$ ipython --no-banner

In [1]: import numpy as np

In [2]: import numpy.linalg as la

In [3]: np.set_printoptions(precision=2, suppress=True, linewidth=140)

In [4]: X = np.array([[0.6, -1.2, -0.6, -0.7, -0.2, 0.1, 0.3],
   ...:     [2.0, -0.3, 0.9, -0.6, -0.8, 0.8, 0.5],
   ...:     [0.3, -1.7, -0.3, 1.5, 0.3, -0.4, 0.7],
   ...:     [0.9, 0.1, -1.3, 1.5, 1.0, -1.3, 0.0],
   ...:     [0.4, 0.8, -1.2, 0.7, -0.9, 0.5, -0.4],
   ...:     [-0.3, 1.2, 0.0, -2.1, -1.8, -0.7, 1.1],
   ...:     [-1.1, 0.3, 0.6, -0.5, -0.9, -0.1, -0.9]])

In [5]: rng = np.random.default_rng(37400)

In [6]: labels = rng.permutation(7)

In [7]: print(labels)
[3 0 6 2 5 1 4]

In [8]: out = X[labels][:, labels]

In [9]: print(np.diag(out))
[ 1.5  0.6 -0.9 -0.3 -0.7 -0.3 -0.9]

In [10]: print(round(np.trace(out), 2))
-1.0

In [11]: print(out)
[[ 1.5  0.9  0.  -1.3 -1.3  0.1  1. ]
 [-0.7  0.6  0.3 -0.6  0.1 -1.2 -0.2]
 [-0.5 -1.1 -0.9  0.6 -0.1  0.3 -0.9]
 [ 1.5  0.3  0.7 -0.3 -0.4 -1.7  0.3]
 [-2.1 -0.3  1.1  0.  -0.7  1.2 -1.8]
 [-0.6  2.   0.5  0.9  0.8 -0.3 -0.8]
 [ 0.7  0.4 -0.4 -1.2  0.5  0.8 -0.9]]

In [12]: print(np.allclose(out, X))
False

In [13]: f, r1 = X[0], X[1]

In [14]: print(f @ r1)
1.83

In [15]: print(round(f @ f, 2))
2.79

In [16]: pr = (f @ r1) / (f @ f) * f

In [17]: print(round(float(la.norm(f + r1) ** 2 + la.norm(f - r1) ** 2), 2))
19.16

In [18]: print(r1 - pr)
[ 1.61  0.49  1.29 -0.14 -0.67  0.73  0.3 ]

In [19]: print(np.round((r1 - pr) @ f, 2))
-0.0

In [20]: W0 = np.array([[1, 0, 3], [0, 2, 0], [-3, 0, 1]])

In [21]: f = np.array([-4, 5])

In [22]: print(np.array([np.convolve(row, f, "same") for row in W0]))
[[ -4   5 -12]
 [  0  -8  10]
 [ 12 -15  -4]]

In [23]: print(np.cross(W0[1, :3], W0[0, :3]))
[ 6  0 -2]

In [24]: print(np.correlate(W0[1], W0[0], "full"))
[0 6 0 2 0]

In [25]: print(np.polyval(f, W0[1]))
[ 5 -3  5]

In [26]: O = W0.astype(float).copy()

In [27]: for j in range(3):
    ...:     O[:, j] -= O[:, :j] @ (O[:, :j].T @ O[:, j])
    ...:     O[:, j] /= la.norm(O[:, j])
    ...: 

In [28]: print(np.round(O.T @ O, 2) + 0)
[[1. 0. 0.]
 [0. 1. 0.]
 [0. 0. 1.]]

In [29]: print(np.count_nonzero(W0))
5

In [30]: print(np.diff(W0, axis=0))
[[-1  2 -3]
 [-3 -2  1]]

In [31]: print(W0.mean(axis=0))
[-0.67  0.67  1.33]

In [32]: print(np.abs(W0).max())
3

In [33]: print(np.round(la.norm(W0), 2))
4.9

In [34]: arr = np.loadtxt("mat.csv", delimiter=",")

In [35]: print(arr)
[[0. 0. 0. 1. 0. 0. 1. 0. 1.]
 [0. 0. 1. 0. 1. 0. 0. 0. 0.]
 [0. 1. 0. 0. 1. 0. 0. 0. 0.]
 [1. 0. 0. 0. 0. 0. 1. 1. 1.]
 [0. 1. 1. 0. 0. 0. 0. 0. 0.]
 [0. 0. 0. 0. 0. 0. 0. 1. 1.]
 [1. 0. 0. 1. 0. 0. 0. 0. 1.]
 [0. 0. 0. 1. 0. 1. 0. 0. 1.]
 [1. 0. 0. 1. 0. 1. 1. 1. 0.]]

In [36]: print(arr.sum(axis=0))
[3. 2. 2. 4. 2. 2. 3. 3. 5.]

In [37]: print(np.trace(arr @ arr @ arr) // 6)
7.0

In [38]: print(np.argwhere(np.triu(arr)))
[[0 3]
 [0 6]
 [0 8]
 [1 2]
 [1 4]
 [2 4]
 [3 6]
 [3 7]
 [3 8]
 [5 7]
 [5 8]
 [6 8]
 [7 8]]

In [39]: print(arr @ arr)
[[3. 0. 0. 2. 0. 1. 2. 2. 2.]
 [0. 2. 1. 0. 1. 0. 0. 0. 0.]
 [0. 1. 2. 0. 1. 0. 0. 0. 0.]
 [2. 0. 0. 4. 0. 2. 2. 1. 3.]
 [0. 1. 1. 0. 2. 0. 0. 0. 0.]
 [1. 0. 0. 2. 0. 2. 1. 1. 1.]
 [2. 0. 0. 2. 0. 1. 3. 2. 2.]
 [2. 0. 0. 1. 0. 1. 2. 3. 2.]
 [2. 0. 0. 3. 0. 1. 2. 2. 5.]]

In [40]: low = np.diag(arr.sum(axis=1)) - arr

In [41]: print((la.eigvalsh(low) < 1e-8).sum())
2

In [42]: print(np.round(la.eigvalsh(low), 2) + 0)
[0.   0.   1.52 3.   3.   3.31 4.   5.17 6.  ]

In [43]: print(la.matrix_rank(low))
7

In [44]: print(round(la.det(low[1:, 1:])))
0

In [45]: print(low)
[[ 3.  0.  0. -1.  0.  0. -1.  0. -1.]
 [ 0.  2. -1.  0. -1.  0.  0.  0.  0.]
 [ 0. -1.  2.  0. -1.  0.  0.  0.  0.]
 [-1.  0.  0.  4.  0.  0. -1. -1. -1.]
 [ 0. -1. -1.  0.  2.  0.  0.  0.  0.]
 [ 0.  0.  0.  0.  0.  2.  0. -1. -1.]
 [-1.  0.  0. -1.  0.  0.  3.  0. -1.]
 [ 0.  0.  0. -1.  0. -1.  0.  3. -1.]
 [-1.  0.  0. -1.  0. -1. -1. -1.  5.]]

In [46]: left, sv, VT = la.svd(low)

In [47]: print(sv.round(2) + 0)
[6.   5.17 4.   3.31 3.   3.   1.52 0.   0.  ]

In [48]: out = left[:, :7] @ np.diag(sv[:7]) @ VT[:7]

In [49]: print(round(float(la.norm(low - out) / la.norm(low)), 2))
0.0

In [50]: x0 = np.array([1, 3, 0, 2, 3, 2, 2, 3, 1])

In [51]: rhs = arr @ x0

In [52]: b, lr = np.zeros(9), 1 / la.norm(arr, 2) ** 2

In [53]: for i in range(60):
    ...:     b -= lr * arr.T @ (arr @ b - rhs)
    ...:     if i % 10 == 0: print(i, round(la.norm(arr @ b - rhs), 2))
    ...: 
0 5.79
10 1.18
20 0.52
30 0.27
40 0.18
50 0.14

In [54]: print(round(la.cond(arr), 2))
8.68

In [55]: print(b)
[1.07 2.99 0.01 1.83 2.99 2.15 2.06 2.86 1.08]

In [56]: def softmax(z):
    ...:     e = np.exp(z - z.max(axis=-1, keepdims=True))
    ...:     return e / e.sum(axis=-1, keepdims=True)
    ...: 

In [57]: print(softmax(arr).sum(axis=1))
[1. 1. 1. 1. 1. 1. 1. 1. 1.]

In [58]: scores = arr @ arr.T / np.sqrt(9)

In [59]: print(softmax(scores)[8] @ arr)
[0.55 0.11 0.11 0.61 0.11 0.4  0.55 0.52 0.55]

In [60]: print(softmax(scores).round(6).argmax(axis=1))
[0 1 2 3 4 3 6 7 8]

In [61]: mat = np.array([[-1, -3, 0, 1, -1, 3, 0],
    ...:     [0, -1, -3, 0, 1, -1, 3],
    ...:     [3, 0, -1, -3, 0, 1, -1],
    ...:     [-1, 3, 0, -1, -3, 0, 1],
    ...:     [1, -1, 3, 0, -1, -3, 0],
    ...:     [0, 1, -1, 3, 0, -1, -3],
    ...:     [-3, 0, 1, -1, 3, 0, -1]])

In [62]: x0 = np.array([0, 0, 1, -2, 0, -4, 0])

In [63]: print(np.sign((mat @ x0).round(6)))
[-1  1  1  1  1 -1  1]

In [64]: print(mat @ np.ones(7))
[-1. -1. -1. -1. -1. -1. -1.]

In [65]: print(la.norm(mat @ x0) <= la.norm(mat, 2) * la.norm(x0) + 1e-9)
True

In [66]: print((mat * x0).sum(axis=1))
[-14   1   1   2  15  -3   3]

In [67]: print(mat @ np.eye(7)[1])
[-3. -1.  0.  3. -1.  1.  0.]

In [68]: print(mat @ x0)
[-14   1   1   2  15  -3   3]

In [69]: f, r1 = mat[5], mat[0]

In [70]: print(f @ f)
21

In [71]: pr = (f @ r1) / (f @ f) * f

In [72]: print(pr)
[-0.   -0.14  0.14 -0.43 -0.    0.14  0.43]

In [73]: print(la.matrix_rank(np.outer(f, r1)))
1

In [74]: print(round(float(la.norm(f + r1) ** 2 + la.norm(f - r1) ** 2), 2))
84.0

In [75]: print(np.outer(f, r1))
[[ 0  0  0  0  0  0  0]
 [-1 -3  0  1 -1  3  0]
 [ 1  3  0 -1  1 -3  0]
 [-3 -9  0  3 -3  9  0]
 [ 0  0  0  0  0  0  0]
 [ 1  3  0 -1  1 -3  0]
 [ 3  9  0 -3  3 -9  0]]

In [76]: E = np.array([[1.0, 0.7, 0.49], [0.7, 1.0, 0.7], [0.49, 0.7, 1.0]])

In [77]: vals, vecs = la.eigh(E)

In [78]: x0 = np.array([1, -2, 1])

In [79]: print(np.abs(E).sum(axis=1).max(), np.round(np.abs(vals).max(), 2))
2.4 2.26

In [80]: print(round(float(x0 @ E @ x0 / (x0 @ x0)), 2), round(vals[0], 2), round(float(vals[-1]), 2))
0.23 0.23 2.26

In [81]: print(la.eigvalsh(E[1:, 1:]))
[0.3 1.7]

In [82]: print(round(x0 @ E @ x0, 2))
1.38

In [83]: print((np.sign(vecs[:, -1].round(6)) == np.sign(vecs[0, -1].round(6))).astype(int))
[1 1 1]

In [84]: print(vecs * np.sqrt(vals) @ vecs.T)
[[0.91 0.35 0.2 ]
 [0.35 0.87 0.35]
 [0.2  0.35 0.91]]
